$ python -q
>>> import numpy as np
>>> np.set_printoptions(precision=1, suppress=True, linewidth=200, sign=" ")
>>> def tidy(a):
...     return np.round(a, 1) + 0
... 
>>> X = np.loadtxt("layer0.csv", delimiter=",")
>>> tidy(X)
array([[ 1. ,  0. ,  0. ,  0. ,  0. ,  0. ,  0. ,  0. ,  0. ,  0. ,  0. ,  0. ],
       [ 0. ,  0.9,  0. ,  0. ,  0. ,  0. ,  0. ,  0. ,  0. ,  0. , -0.5,  0. ],
       [ 0. ,  0. ,  1. ,  0. ,  0. ,  0. ,  0. ,  0. ,  0. ,  0. ,  0. ,  0. ],
       [ 0. ,  0. ,  0. ,  1. ,  0. ,  0. ,  0. ,  0. ,  0. ,  0. ,  0. ,  0. ],
       [ 0. ,  0. ,  0. ,  0. ,  1. ,  0. ,  0. ,  0. ,  0. ,  0. ,  0. ,  0. ],
       [ 0. ,  0. ,  0. ,  0. ,  0. ,  1. ,  0. ,  0. ,  0. ,  0. ,  0. ,  0. ],
       [ 0. ,  0. ,  0. ,  0. ,  0. ,  0. ,  1. ,  0. ,  0. ,  0. ,  0. ,  0. ],
       [ 0. ,  0. ,  0. ,  0. ,  0. ,  0. ,  0. ,  1. ,  0. ,  0. ,  0. ,  0. ],
       [ 0. ,  0. ,  0. ,  0. ,  0. ,  0. ,  0. ,  0. ,  1. ,  0. ,  0. ,  0. ],
       [ 0. ,  0. ,  0. ,  0. ,  0. ,  0. ,  0. ,  0. ,  0. ,  1. ,  0. ,  0. ],
       [ 0. ,  0.5,  0. ,  0. ,  0. ,  0. ,  0. ,  0. ,  0. ,  0. ,  0.9,  0. ],
       [ 0. ,  0. ,  0. ,  0. ,  0. ,  0. ,  0. ,  0. ,  0. ,  0. ,  0. ,  1. ]])
>>> blk = np.stack([X, 4 * X, X[::-1]])
>>> np.linalg.matrix_rank(blk.reshape(3, -1))
np.int64(2)
>>> np.einsum("bij,cij->bc", blk, blk)
array([[  12.,   48.,    0.],
       [  48.,  192.,    0.],
       [   0.,    0.,   12.]])
>>> np.linalg.matrix_rank(blk)
array([ 12,  12,  12])
>>> tidy(np.abs(np.linalg.eigvals(X)).max())
np.float64(1.0)
>>> tidy((X - X.T) / 2)
array([[ 0. ,  0. ,  0. ,  0. ,  0. ,  0. ,  0. ,  0. ,  0. ,  0. ,  0. ,  0. ],
       [ 0. ,  0. ,  0. ,  0. ,  0. ,  0. ,  0. ,  0. ,  0. ,  0. , -0.5,  0. ],
       [ 0. ,  0. ,  0. ,  0. ,  0. ,  0. ,  0. ,  0. ,  0. ,  0. ,  0. ,  0. ],
       [ 0. ,  0. ,  0. ,  0. ,  0. ,  0. ,  0. ,  0. ,  0. ,  0. ,  0. ,  0. ],
       [ 0. ,  0. ,  0. ,  0. ,  0. ,  0. ,  0. ,  0. ,  0. ,  0. ,  0. ,  0. ],
       [ 0. ,  0. ,  0. ,  0. ,  0. ,  0. ,  0. ,  0. ,  0. ,  0. ,  0. ,  0. ],
       [ 0. ,  0. ,  0. ,  0. ,  0. ,  0. ,  0. ,  0. ,  0. ,  0. ,  0. ,  0. ],
       [ 0. ,  0. ,  0. ,  0. ,  0. ,  0. ,  0. ,  0. ,  0. ,  0. ,  0. ,  0. ],
       [ 0. ,  0. ,  0. ,  0. ,  0. ,  0. ,  0. ,  0. ,  0. ,  0. ,  0. ,  0. ],
       [ 0. ,  0. ,  0. ,  0. ,  0. ,  0. ,  0. ,  0. ,  0. ,  0. ,  0. ,  0. ],
       [ 0. ,  0.5,  0. ,  0. ,  0. ,  0. ,  0. ,  0. ,  0. ,  0. ,  0. ,  0. ],
       [ 0. ,  0. ,  0. ,  0. ,  0. ,  0. ,  0. ,  0. ,  0. ,  0. ,  0. ,  0. ]])
>>> tidy(np.linalg.det(X))
np.float64(1.0)
>>> tidy(np.trace(X))
np.float64(11.7)
>>> X.inv()
Traceback (most recent call last):
  File "<python-input-13>", line 1, in <module>
    X.inv()
    ^^^^^
AttributeError: 'numpy.ndarray' object has no attribute 'inv'
>>> x0 = np.array([5, 2, -1, 1, -2, -5, -4, -2, -4, 4, 1, 1])
>>> 12 - np.linalg.matrix_rank(X - np.eye(12), tol=1e-8)
np.int64(10)
>>> tidy(np.linalg.inv(X))
array([[ 1. ,  0. ,  0. ,  0. ,  0. ,  0. ,  0. ,  0. ,  0. ,  0. ,  0. ,  0. ],
       [ 0. ,  0.9,  0. ,  0. ,  0. ,  0. ,  0. ,  0. ,  0. ,  0. ,  0.5,  0. ],
       [ 0. ,  0. ,  1. ,  0. ,  0. ,  0. ,  0. ,  0. ,  0. ,  0. ,  0. ,  0. ],
       [ 0. ,  0. ,  0. ,  1. ,  0. ,  0. ,  0. ,  0. ,  0. ,  0. ,  0. ,  0. ],
       [ 0. ,  0. ,  0. ,  0. ,  1. ,  0. ,  0. ,  0. ,  0. ,  0. ,  0. ,  0. ],
       [ 0. ,  0. ,  0. ,  0. ,  0. ,  1. ,  0. ,  0. ,  0. ,  0. ,  0. ,  0. ],
       [ 0. ,  0. ,  0. ,  0. ,  0. ,  0. ,  1. ,  0. ,  0. ,  0. ,  0. ,  0. ],
       [ 0. ,  0. ,  0. ,  0. ,  0. ,  0. ,  0. ,  1. ,  0. ,  0. ,  0. ,  0. ],
       [ 0. ,  0. ,  0. ,  0. ,  0. ,  0. ,  0. ,  0. ,  1. ,  0. ,  0. ,  0. ],
       [ 0. ,  0. ,  0. ,  0. ,  0. ,  0. ,  0. ,  0. ,  0. ,  1. ,  0. ,  0. ],
       [ 0. , -0.5,  0. ,  0. ,  0. ,  0. ,  0. ,  0. ,  0. ,  0. ,  0.9,  0. ],
       [ 0. ,  0. ,  0. ,  0. ,  0. ,  0. ,  0. ,  0. ,  0. ,  0. ,  0. ,  1. ]])
>>> tidy(X.T @ (X @ x0))
array([ 5.,  2., -1.,  1., -2., -5., -4., -2., -4.,  4.,  1.,  1.])
>>> tidy(np.linalg.norm(x0)), tidy(np.linalg.norm(X @ x0))
(np.float64(10.7), np.float64(10.7))
>>> cov = X.T @ X
>>> tidy(np.linalg.eigvalsh(cov)[::-1])
array([ 1.,  1.,  1.,  1.,  1.,  1.,  1.,  1.,  1.,  1.,  1.,  1.])
>>> tidy(cov)
array([[ 1.,  0.,  0.,  0.,  0.,  0.,  0.,  0.,  0.,  0.,  0.,  0.],
       [ 0.,  1.,  0.,  0.,  0.,  0.,  0.,  0.,  0.,  0.,  0.,  0.],
       [ 0.,  0.,  1.,  0.,  0.,  0.,  0.,  0.,  0.,  0.,  0.,  0.],
       [ 0.,  0.,  0.,  1.,  0.,  0.,  0.,  0.,  0.,  0.,  0.,  0.],
       [ 0.,  0.,  0.,  0.,  1.,  0.,  0.,  0.,  0.,  0.,  0.,  0.],
       [ 0.,  0.,  0.,  0.,  0.,  1.,  0.,  0.,  0.,  0.,  0.,  0.],
       [ 0.,  0.,  0.,  0.,  0.,  0.,  1.,  0.,  0.,  0.,  0.,  0.],
       [ 0.,  0.,  0.,  0.,  0.,  0.,  0.,  1.,  0.,  0.,  0.,  0.],
       [ 0.,  0.,  0.,  0.,  0.,  0.,  0.,  0.,  1.,  0.,  0.,  0.],
       [ 0.,  0.,  0.,  0.,  0.,  0.,  0.,  0.,  0.,  1.,  0.,  0.],
       [ 0.,  0.,  0.,  0.,  0.,  0.,  0.,  0.,  0.,  0.,  1.,  0.],
       [ 0.,  0.,  0.,  0.,  0.,  0.,  0.,  0.,  0.,  0.,  0.,  1.]])
>>> np.allclose(cov, cov.T)
True
>>> np.diag(cov)
array([ 1.,  1.,  1.,  1.,  1.,  1.,  1.,  1.,  1.,  1.,  1.,  1.])
>>> np.trace(cov), (X ** 2).sum()
(np.float64(12.0), np.float64(12.0))
>>> (X @ X.T).shape
(12, 12)
>>> tidy(np.linalg.svd(X, compute_uv=False) ** 2)
array([ 1.,  1.,  1.,  1.,  1.,  1.,  1.,  1.,  1.,  1.,  1.,  1.])
